% python3 -q
>>> import numpy as np
>>> np.set_printoptions(precision=2, suppress=True, linewidth=200)
>>> F = np.loadtxt("out3.csv", delimiter=",")
>>> F
array([[-0.8 ,  0.7 , -2.  , -0.2 , -1.1 ,  1.  ,  0.  , -0.6 , -1.9 ],
       [ 2.2 , -1.8 , -2.4 , -1.8 ,  1.9 ,  0.  , -1.6 , -0.5 ,  0.5 ],
       [ 0.7 , -0.9 ,  0.9 , -0.6 ,  0.1 , -0.5 ,  1.  ,  0.9 ,  1.4 ],
       [-0.3 ,  0.2 ,  0.1 , -0.8 , -0.3 ,  0.  ,  0.6 , -0.7 ,  1.1 ],
       [-0.7 ,  1.1 ,  1.7 ,  0.6 ,  0.3 ,  0.4 ,  1.9 , -1.1 , -1.4 ],
       [ 0.9 ,  1.1 ,  0.1 , -0.9 , -0.3 ,  0.  ,  0.7 ,  0.4 ,  0.8 ],
       [-0.5 ,  0.3 , -0.9 ,  0.9 , -0.1 ,  0.9 , -1.  , -1.4 ,  0.  ],
       [-1.3 ,  0.  , -0.2 , -0.2 ,  0.7 ,  0.6 ,  0.5 ,  1.2 , -0.5 ],
       [-1.1 ,  0.5 , -0.4 ,  0.  , -0.7 ,  0.3 , -0.4 ,  1.7 , -0.4 ],
       [-1.8 ,  1.2 ,  0.3 ,  1.2 , -1.7 ,  0.7 , -0.6 ,  0.  ,  2.2 ],
       [ 1.1 , -0.4 , -1.2 ,  0.1 , -0.5 , -0.5 , -1.1 ,  0.  ,  0.  ],
       [ 1.1 , -0.41, -1.18,  0.1 , -0.49, -0.49, -1.12,  0.  , -0.02],
       [ 1.2 , -0.7 ,  1.3 ,  0.5 ,  0.2 ,  0.9 , -0.1 ,  0.  ,  1.8 ],
       [ 0.9 ,  0.  ,  1.7 , -2.  ,  0.5 ,  1.4 , -1.2 ,  0.1 , -0.8 ],
       [ 0.9 ,  0.1 , -0.2 , -0.7 , -1.2 ,  1.3 , -1.8 ,  0.9 ,  0.4 ],
       [-0.1 , -0.4 , -0.4 ,  1.5 ,  1.6 , -0.7 ,  0.7 ,  0.4 ,  0.  ]])
>>> P = F @ np.linalg.solve(F.T @ F, F.T)
>>> np.round(np.linalg.eigvalsh(P), 2) + 0
array([0., 0., 0., 0., 0., 0., 0., 1., 1., 1., 1., 1., 1., 1., 1., 1.])
>>> np.abs(F).max()
np.float64(2.4)
>>> round(float(np.linalg.norm(F)), 2)
11.63
>>> print(F.sum(axis=0))
[ 2.4   0.59 -2.78 -2.3  -1.09  5.31 -3.52  1.3   3.18]
>>> print(F.sum(axis=1))
[-4.9  -3.5   3.   -0.1   2.8   2.8  -1.8   0.8  -0.5   1.5  -2.5  -2.51  5.1   0.6  -0.3   2.6 ]
>>> F.shape
(16, 9)
>>> W0 = np.loadtxt("w.csv", delimiter=",")
>>> W0
array([[-0.4 ,  2.14,  0.31, -0.26, -1.1 ,  1.  , -1.08, -0.67, -0.51],
       [-0.71,  0.06,  0.28, -1.12, -0.58,  0.6 ,  1.23, -0.6 ,  2.14],
       [-0.4 , -0.38, -1.89, -0.57, -0.42,  1.59,  0.54,  1.14, -0.73],
       [ 0.2 ,  0.47, -0.77, -0.03, -1.64, -1.66, -0.45,  1.37,  0.8 ],
       [ 0.81, -0.39,  0.18,  2.27, -1.19,  1.04,  0.45, -0.16,  0.52],
       [-1.92,  0.88,  0.49,  1.06,  0.25, -0.52,  1.42,  0.74, -0.56],
       [-1.82, -1.06, -0.97,  0.63, -0.27, -0.3 , -1.28, -1.17,  0.31],
       [ 0.5 ,  1.41, -1.69,  0.75,  1.46, -0.15,  0.13, -0.45,  0.98],
       [-0.5 , -0.04,  0.8 ,  0.3 ,  0.95,  0.96, -1.4 ,  1.7 ,  1.16]])
>>> r0, r1 = W0[1], W0[7]
>>> round(float(r0 @ r0), 2)
9.0
>>> round(float(r0 @ r1), 2)
-0.0
>>> p = (r0 @ r1) / (r0 @ r0) * r0
>>> p.round(2) + 0
array([0., 0., 0., 0., 0., 0., 0., 0., 0.])
>>> print(np.round((r1 - p) @ r0, 2))
-0.0
